$ python3 -q
>>> import numpy as np
>>> np.set_printoptions(suppress=True, linewidth=140)
>>> mat = np.load("case8.npy")
>>> mat.round(2)
array([[-0.55,  0.82,  0.07, -0.16],
       [-0.15, -0.25, -0.28, -0.91],
       [ 0.75,  0.51, -0.41, -0.14],
       [-0.35, -0.09, -0.87,  0.35]])
>>> x = np.array([-2, -1, 0, -1])
>>> y = mat @ x
>>> y.round(2)
array([ 0.43,  1.46, -1.87,  0.44])
>>> np.round(np.linalg.solve(mat.T, mat[0]), 2) + 0
array([1., 0., 0., 0.])
>>> np.round(np.linalg.solve(mat, mat[:, 3]), 2)
array([ 0.,  0., -0.,  1.])
>>> np.round(np.linalg.solve(mat, -2 * y), 2) + 0
array([4., 2., 0., 2.])
>>> x = np.array([6, 7, 0, -6])
>>> np.round(np.sort(np.abs(np.degrees(np.angle(np.linalg.eigvals(mat))))), 2)
array([  0.  , 115.38, 115.38, 180.  ])
>>> round(np.linalg.det(mat), 2)
np.float64(-1.0)
>>> np.round(np.abs(np.linalg.eigvals(mat)), 2)
array([1., 1., 1., 1.])
>>> np.round(np.linalg.inv(mat), 2)
array([[-0.55, -0.15,  0.75, -0.35],
       [ 0.82, -0.25,  0.51, -0.09],
       [ 0.07, -0.28, -0.41, -0.87],
       [-0.16, -0.91, -0.14,  0.35]])
>>> 4 - np.linalg.matrix_rank(mat - np.eye(4), tol=1e-8)
np.int64(1)
>>> x = np.array([0, 1, 3, 1])
>>> np.round(mat @ np.ones(4), 2)
array([ 0.19, -1.6 ,  0.71, -0.96])
>>> np.round((mat * x).sum(axis=1), 2)
array([ 0.88, -2.01, -0.85, -2.34])
>>> np.round(mat @ x, 2)
array([ 0.88, -2.01, -0.85, -2.34])
>>> f = np.array([1, 3, 2, 3])
>>> A2 = mat + np.outer(f, np.eye(4)[2])
>>> round(float(np.linalg.det(A2) / np.linalg.det(mat)), 2), round(float(1 + np.linalg.solve(mat, f)[2]), 2)
(-3.18, -3.18)
>>> q = mat.astype(float).copy()
>>> for j in range(4):
...     q[:, j] -= q[:, :j] @ (q[:, :j].T @ q[:, j])
...     q[:, j] /= np.linalg.norm(q[:, j])
... 
>>> np.round(q.T @ mat, 2) + 0
array([[1., 0., 0., 0.],
       [0., 1., 0., 0.],
       [0., 0., 1., 0.],
       [0., 0., 0., 1.]])
>>> J = np.loadtxt("x.csv", delimiter=",")
>>> J
array([[ 0.93,  0.02,  2.07],
       [ 1.08,  0.03,  2.02],
       [ 0.95, -0.07,  1.99],
       [ 0.97,  0.04,  2.04],
       [ 0.98, -0.01,  2.1 ],
       [ 1.04, -0.06,  2.03],
       [ 1.  , -0.02,  1.99],
       [ 0.89, -0.06,  1.98],
       [ 1.07, -0.01,  2.04],
       [-0.01,  0.03,  0.94],
       [-0.01,  0.02,  1.07],
       [ 0.06,  0.  ,  0.92],
       [ 0.08,  0.13,  0.98],
       [-0.1 ,  0.05,  1.02],
       [ 0.08,  0.03,  1.05],
       [ 0.03,  0.  ,  1.  ],
       [ 0.02,  0.02,  0.98],
       [ 0.02, -0.02,  0.96]])
>>> cent = J[[4, 10]].astype(float)
>>> for _ in range(3):
...     idx = np.linalg.norm(J[:, None] - cent, axis=-1).argmin(axis=1)
...     cent = np.array([J[idx == j].mean(axis=0) for j in range(2)])
... 
>>> idx
array([0, 0, 0, 0, 0, 0, 0, 0, 0, 1, 1, 1, 1, 1, 1, 1, 1, 1])
>>> np.bincount(idx)
array([9, 9])
>>> np.round(cent[1] - cent[0], 2)
array([-0.97,  0.04, -1.04])
>>> idx = J[:, 0] > np.median(J[:, 0])
>>> f = J[idx].mean(axis=0) - J[~idx].mean(axis=0)
>>> np.argsort(-np.abs(f).round(6), kind="stable")
array([2, 0, 1])
>>> idx.astype(int)
array([1, 1, 1, 1, 1, 1, 1, 1, 1, 0, 0, 0, 0, 0, 0, 0, 0, 0])
>>> x = np.array([1, 1, 1])
>>> a = np.maximum(J @ x, 0)
>>> np.round(np.tanh(J @ x), 2)
array([1.  , 1.  , 0.99, 1.  , 1.  , 1.  , 0.99, 0.99, 1.  , 0.74, 0.79, 0.75, 0.83, 0.75, 0.82, 0.77, 0.77, 0.74])
>>> np.round(np.maximum(J @ x, 0) - np.maximum(-J @ x, 0), 2)
array([3.02, 3.13, 2.87, 3.05, 3.07, 3.01, 2.97, 2.81, 3.1 , 0.96, 1.08, 0.98, 1.19, 0.97, 1.16, 1.03, 1.02, 0.96])
>>> np.flatnonzero(a > 1e-9)
array([ 0,  1,  2,  3,  4,  5,  6,  7,  8,  9, 10, 11, 12, 13, 14, 15, 16, 17])
>>> np.round(np.linalg.norm(J), 2)
np.float64(7.41)
>>> np.unravel_index(np.abs(J).argmax(), J.shape)
(np.int64(4), np.int64(2))
>>> np.round(J.sum(axis=0), 2)
array([ 9.08,  0.12, 27.18])
>>> J.shape
(18, 3)
>>> np.round(np.diff(J, axis=0), 2)
array([[ 0.15,  0.01, -0.05],
       [-0.13, -0.1 , -0.03],
       [ 0.02,  0.11,  0.05],
       [ 0.01, -0.05,  0.06],
       [ 0.06, -0.05, -0.07],
       [-0.04,  0.04, -0.04],
       [-0.11, -0.04, -0.01],
       [ 0.18,  0.05,  0.06],
       [-1.08,  0.04, -1.1 ],
       [ 0.  , -0.01,  0.13],
       [ 0.07, -0.02, -0.15],
       [ 0.02,  0.13,  0.06],
       [-0.18, -0.08,  0.04],
       [ 0.18, -0.02,  0.03],
       [-0.05, -0.03, -0.05],
       [-0.01,  0.02, -0.02],
       [ 0.  , -0.04, -0.02]])
>>> np.round(J - J[0], 2)
array([[ 0.  ,  0.  ,  0.  ],
       [ 0.15,  0.01, -0.05],
       [ 0.02, -0.09, -0.08],
       [ 0.04,  0.02, -0.03],
       [ 0.05, -0.03,  0.03],
       [ 0.11, -0.08, -0.04],
       [ 0.07, -0.04, -0.08],
       [-0.04, -0.08, -0.09],
       [ 0.14, -0.03, -0.03],
       [-0.94,  0.01, -1.13],
       [-0.94,  0.  , -1.  ],
       [-0.87, -0.02, -1.15],
       [-0.85,  0.11, -1.09],
       [-1.03,  0.03, -1.05],
       [-0.85,  0.01, -1.02],
       [-0.9 , -0.02, -1.07],
       [-0.91,  0.  , -1.09],
       [-0.91, -0.04, -1.11]])
>>> X = np.array([[2, -1, 2], [2, 0, -2], [6, -1, -2]])
>>> [round(float(x), 2) for x in np.linalg.svd(X, compute_uv=False)[:3]]
[7.02, 2.96, 0.0]
>>> round(float(np.linalg.norm(X, 2) / np.linalg.norm(X)), 2)
0.92
>>> np.linalg.cond(X) > 100
np.True_
>>> np.linalg.matrix_rank(X, rtol=0.1)
np.int64(2)
>>> np.kron(np.eye(2, dtype=int), X)
array([[ 2, -1,  2,  0,  0,  0],
       [ 2,  0, -2,  0,  0,  0],
       [ 6, -1, -2,  0,  0,  0],
       [ 0,  0,  0,  2, -1,  2],
       [ 0,  0,  0,  2,  0, -2],
       [ 0,  0,  0,  6, -1, -2]])
>>> np.round(np.linalg.eigvals(X), 2) + 0
array([-4.,  4.,  0.])
>>> np.round(np.linalg.det(X.T), 2)
np.float64(0.0)
>>> round(float(np.linalg.det(2 * X)), 2), np.round(np.linalg.det(X), 2)
(0.0, np.float64(0.0))
>>> np.einsum("ij,ji->", X, X)
np.int64(32)
>>> round(np.linalg.eigvals(X).sum().real, 2)
np.float64(-0.0)
>>> np.round(np.poly(X), 2) + 0
array([  1.,   0., -16.,   0.])
